% python3 -q
>>> import numpy as np
>>> np.set_printoptions(precision=2, suppress=True, linewidth=200)
>>> def tidy(a):
...     return np.round(a, 2) + 0
... 
>>> J = np.array([[4, 2, 1, 0, 3, 4, 2, 0],
...     [2, 4, 2, 1, 0, 3, 4, 2],
...     [1, 2, 4, 2, 1, 0, 3, 4],
...     [0, 1, 2, 4, 2, 1, 0, 3],
...     [3, 0, 1, 2, 4, 2, 1, 0],
...     [4, 3, 0, 1, 2, 4, 2, 1],
...     [2, 4, 3, 0, 1, 2, 4, 2],
...     [0, 2, 4, 3, 0, 1, 2, 4]])
>>> q, Rm = np.linalg.qr(J)
>>> q.shape, Rm.shape
((8, 8), (8, 8))
>>> tidy(abs(Rm[0, 0])), tidy(np.linalg.norm(J[:, 0]))
(np.float64(7.07), np.float64(7.07))
>>> tidy(q.T @ q)
array([[1., 0., 0., 0., 0., 0., 0., 0.],
       [0., 1., 0., 0., 0., 0., 0., 0.],
       [0., 0., 1., 0., 0., 0., 0., 0.],
       [0., 0., 0., 1., 0., 0., 0., 0.],
       [0., 0., 0., 0., 1., 0., 0., 0.],
       [0., 0., 0., 0., 0., 1., 0., 0.],
       [0., 0., 0., 0., 0., 0., 1., 0.],
       [0., 0., 0., 0., 0., 0., 0., 1.]])
>>> x = np.array([-1, 2, -2, 3, -1, -3, 3, 0])
>>> rhs = J @ x
>>> rhs
array([-11,   8,   9,   5,  -6,  -3,   5,   8])
>>> tidy(np.linalg.solve(J, rhs + J[:, 2]))
array([-1.,  2., -1.,  3., -1., -3.,  3.,  0.])
>>> tidy(np.linalg.solve(J, -2 * rhs))
array([ 2., -4.,  4., -6.,  2.,  6., -6.,  0.])
>>> tidy(np.linalg.solve(J, J[:, 3]))
array([0., 0., 0., 1., 0., 0., 0., 0.])
>>> tidy(np.linalg.solve(J, rhs))
array([-1.,  2., -2.,  3., -1., -3.,  3.,  0.])
>>> tidy(np.linalg.solve(J.T, J[2]))
array([0., 0., 1., 0., 0., 0., 0., 0.])
>>> ev, evecs = np.linalg.eigh(J)
>>> tidy(np.abs(evecs[:, -1]))
array([0.35, 0.42, 0.37, 0.25, 0.25, 0.37, 0.42, 0.35])
>>> tidy(evecs @ np.diag(ev) @ evecs.T)
array([[4., 2., 1., 0., 3., 4., 2., 0.],
       [2., 4., 2., 1., 0., 3., 4., 2.],
       [1., 2., 4., 2., 1., 0., 3., 4.],
       [0., 1., 2., 4., 2., 1., 0., 3.],
       [3., 0., 1., 2., 4., 2., 1., 0.],
       [4., 3., 0., 1., 2., 4., 2., 1.],
       [2., 4., 3., 0., 1., 2., 4., 2.],
       [0., 2., 4., 3., 0., 1., 2., 4.]])
>>> tidy(np.linalg.svd(J, compute_uv=False))
array([16.33,  8.33,  5.74,  2.79,  1.11,  1.04,  0.93,  0.19])
>>> np.unique(ev.round(6) + 0, return_counts=True)[1]
array([1, 1, 1, 1, 1, 1, 1, 1])
>>> tidy(evecs.T @ J @ evecs)
array([[-1.11,  0.  ,  0.  ,  0.  ,  0.  ,  0.  ,  0.  ,  0.  ],
       [ 0.  , -0.93,  0.  ,  0.  ,  0.  ,  0.  ,  0.  ,  0.  ],
       [ 0.  ,  0.  , -0.19,  0.  ,  0.  ,  0.  ,  0.  ,  0.  ],
       [ 0.  ,  0.  ,  0.  ,  1.04,  0.  ,  0.  ,  0.  ,  0.  ],
       [ 0.  ,  0.  ,  0.  ,  0.  ,  2.79,  0.  ,  0.  ,  0.  ],
       [ 0.  ,  0.  ,  0.  ,  0.  ,  0.  ,  5.74,  0.  ,  0.  ],
       [ 0.  ,  0.  ,  0.  ,  0.  ,  0.  ,  0.  ,  8.33,  0.  ],
       [ 0.  ,  0.  ,  0.  ,  0.  ,  0.  ,  0.  ,  0.  , 16.33]])
>>> tidy(evecs.T @ evecs)
array([[1., 0., 0., 0., 0., 0., 0., 0.],
       [0., 1., 0., 0., 0., 0., 0., 0.],
       [0., 0., 1., 0., 0., 0., 0., 0.],
       [0., 0., 0., 1., 0., 0., 0., 0.],
       [0., 0., 0., 0., 1., 0., 0., 0.],
       [0., 0., 0., 0., 0., 1., 0., 0.],
       [0., 0., 0., 0., 0., 0., 1., 0.],
       [0., 0., 0., 0., 0., 0., 0., 1.]])
>>> rng = np.random.default_rng(280)
>>> lab = rng.permutation(8)
>>> lab
array([5, 4, 1, 6, 3, 2, 7, 0])
>>> other = J[lab][:, lab]
>>> np.allclose(other, J)
False
>>> np.diag(other)
array([4, 4, 4, 4, 4, 4, 4, 4])
>>> other
array([[4, 2, 3, 2, 1, 0, 1, 4],
       [2, 4, 0, 1, 2, 1, 0, 3],
       [3, 0, 4, 4, 1, 2, 2, 2],
       [2, 1, 4, 4, 0, 3, 2, 2],
       [1, 2, 1, 0, 4, 2, 3, 0],
       [0, 1, 2, 3, 2, 4, 4, 1],
       [1, 0, 2, 2, 3, 4, 4, 0],
       [4, 3, 2, 2, 0, 1, 0, 4]])
>>> feats = np.loadtxt("run18.csv", delimiter=",")
>>> feats
array([[ 3., -1.,  0.],
       [-1.,  3., -1.],
       [ 0., -1.,  3.]])
>>> Lm = np.linalg.cholesky(feats)
>>> np.linalg.eigvalsh(feats).min() > 0
np.True_
>>> tidy(Lm @ Lm.T)
array([[ 3., -1.,  0.],
       [-1.,  3., -1.],
       [ 0., -1.,  3.]])
>>> x = np.ones(3)
>>> for _ in range(3):
...     x = feats @ x
...     x /= np.linalg.norm(x)
...     print(round(x @ feats @ x, 2))
... 
2.11
3.39
4.22
>>> tidy(np.linalg.eigvalsh(feats)[-1])
np.float64(4.41)
>>> other = feats / np.linalg.norm(feats, axis=1, keepdims=True)
>>> C2 = other @ other.T
>>> tidy(C2)
array([[ 1.  , -0.57,  0.1 ],
       [-0.57,  1.  , -0.57],
       [ 0.1 , -0.57,  1.  ]])
>>> (np.abs(C2) > 0.9).astype(int)
array([[1, 0, 0],
       [0, 1, 0],
       [0, 0, 1]])
>>> ev, evecs = np.linalg.eigh(feats)
>>> x = np.array([8, -3, 9])
>>> x @ feats @ x
np.float64(564.0)
>>> M = np.load("data.npy")
>>> M
array([[ 0,  0,  3,  3,  0,  3,  3],
       [ 1,  2,  4,  5,  3,  4,  5],
       [ 3,  5,  7,  8,  4,  6,  6],
       [ 4,  5,  9,  8,  5,  9,  9],
       [ 7,  6,  9,  8,  5, 10, 12],
       [ 8,  6, 12, 11,  6, 13, 13],
       [ 8,  7, 13, 12,  7, 14, 16],
       [10,  8, 15, 12, 10, 14, 17],
       [11, 10, 17, 14, 13, 14, 18],
       [14, 11, 17, 14, 14, 16, 20],
       [16, 12, 20, 14, 17, 17, 20],
       [17, 12, 21, 16, 20, 17, 23],
       [20, 15, 22, 18, 22, 18, 23],
       [20, 16, 22, 21, 24, 18, 24],
       [21, 16, 25, 22, 26, 21, 27],
       [21, 16, 26, 22, 29, 21, 30],
       [21, 17, 29, 23, 30, 22, 32]])
>>> [round(float(x), 2) for x in np.linalg.svd(M, compute_uv=False)[:3]]
[170.68, 14.62, 5.81]
>>> tidy(np.linalg.norm(M, 2) / np.linalg.norm(M))
np.float64(1.0)
>>> np.linalg.matrix_rank(M, rtol=0.1)
np.int64(1)
>>> tidy(np.abs(np.linalg.svd(M)[2][-1]))
array([0.35, 0.3 , 0.36, 0.29, 0.34, 0.66, 0.17])
>>> np.linalg.cond(M) > 100
np.True_
>>> x = np.array([6, 7, 0, 7, 3, 3, 1])
>>> rhs = M @ x
>>> tidy(np.linalg.lstsq(M, rhs)[0])
array([6., 7., 0., 7., 3., 3., 1.])
>>> rhs
array([ 33,  81, 145, 166, 197, 237, 260, 289, 333, 369, 400, 432, 494, 529, 560, 572, 594])
>>> tidy(np.linalg.solve(M.T @ M, M.T @ rhs))
array([6., 7., 0., 7., 3., 3., 1.])
>>> rhs = rhs + 0.1 * rng.normal(size=17)
>>> tidy(rhs)
array([ 32.95,  80.96, 144.88, 166.18, 196.82, 237.01, 260.08, 288.98, 333.12, 368.69, 399.96, 431.94, 493.96, 529.  , 559.99, 571.98, 594.13])
>>> b, *_ = np.linalg.lstsq(M, rhs)
>>> [round(float(np.linalg.norm(np.linalg.solve(M.T @ M + lam * np.eye(7), M.T @ rhs))), 2) for lam in (0, 1, 10, 100)]
[12.35, 12.09, 10.85, 9.26]
>>> tidy(M.T @ (rhs - M @ b))
array([0., 0., 0., 0., 0., 0., 0.])
>>> tidy(b)
array([5.96, 6.98, 0.03, 7.  , 3.03, 3.02, 0.96])
>>> b.round()
array([6., 7., 0., 7., 3., 3., 1.])
>>> mat = np.array([[6, 10, 3, 7], [10, 19, 4, 15], [3, 4, 2, 2], [7, 15, 2, 13]])
>>> rank = np.linalg.matrix_rank(mat)
>>> rank
np.int64(3)
>>> N = np.linalg.svd(mat)[2][rank:].T
>>> N.shape
(4, 1)
>>> [int(np.linalg.matrix_rank(np.delete(mat, i, axis=0))) for i in range(4)]
[2, 3, 3, 3]
>>> tidy(N[:, 0] / N[np.abs(N[:, 0]).round(6).argmax(), 0])
array([ 0.,  1., -1., -1.])
>>> other = mat[0, 0] * mat[1:] - np.outer(mat[1:, 0], mat[0])
>>> other
array([[ 0, 14, -6, 20],
       [ 0, -6,  3, -9],
       [ 0, 20, -9, 29]])
>>> tidy(mat[:, 0] / mat[0, 0])
array([1.  , 1.67, 0.5 , 1.17])
>>> np.flatnonzero(~other.round(6).any(axis=1))
array([], dtype=int64)
>>> np.linalg.matrix_rank(other), np.linalg.matrix_rank(mat)
(np.int64(2), np.int64(3))
>>> W0 = np.load("m.npy")
>>> W0
array([[ 1, -1,  1, -1,  1, -1,  1, -1],
       [ 1,  1,  1,  1,  1,  1,  1,  1],
       [ 1,  1, -1, -1,  1,  1, -1, -1],
       [ 1,  1, -1, -1, -1, -1,  1,  1],
       [ 1,  1,  1,  1, -1, -1, -1, -1],
       [ 1, -1, -1,  1,  1, -1, -1,  1]])
>>> W0.reshape(-1, 2)
array([[ 1, -1],
       [ 1, -1],
       [ 1, -1],
       [ 1, -1],
       [ 1,  1],
       [ 1,  1],
       [ 1,  1],
       [ 1,  1],
       [ 1,  1],
       [-1, -1],
       [ 1,  1],
       [-1, -1],
       [ 1,  1],
       [-1, -1],
       [-1, -1],
       [ 1,  1],
       [ 1,  1],
       [ 1,  1],
       [-1, -1],
       [-1, -1],
       [ 1, -1],
       [-1,  1],
       [ 1, -1],
       [-1,  1]])
>>> W0.reshape(2, -1)
array([[ 1, -1,  1, -1,  1, -1,  1, -1,  1,  1,  1,  1,  1,  1,  1,  1,  1,  1, -1, -1,  1,  1, -1, -1],
       [ 1,  1, -1, -1, -1, -1,  1,  1,  1,  1,  1,  1, -1, -1, -1, -1,  1, -1, -1,  1,  1, -1, -1,  1]])
>>> T = W0.reshape(6, 2, -1)
>>> T.shape
(6, 2, 4)
>>> np.einsum("ihd,jhd->hij", T, T).shape
(2, 6, 6)
>>> np.swapaxes(T, 1, 2)[3]
array([[ 1, -1],
       [ 1, -1],
       [-1,  1],
       [-1,  1]])
>>> u = np.array([-1, 3])
>>> np.cross(W0[1, :3], W0[0, :3])
array([ 2,  0, -2])
>>> np.convolve(W0[1], u)
array([-1,  2,  2,  2,  2,  2,  2,  2,  3])
>>> np.array([np.convolve(row, u, "same") for row in W0])
array([[-1,  4, -4,  4, -4,  4, -4,  4],
       [-1,  2,  2,  2,  2,  2,  2,  2],
       [-1,  2,  4, -2, -4,  2,  4, -2],
       [-1,  2,  4, -2, -2, -2, -4,  2],
       [-1,  2,  2,  2,  4, -2, -2, -2],
       [-1,  4, -2, -4,  2,  4, -2, -4]])
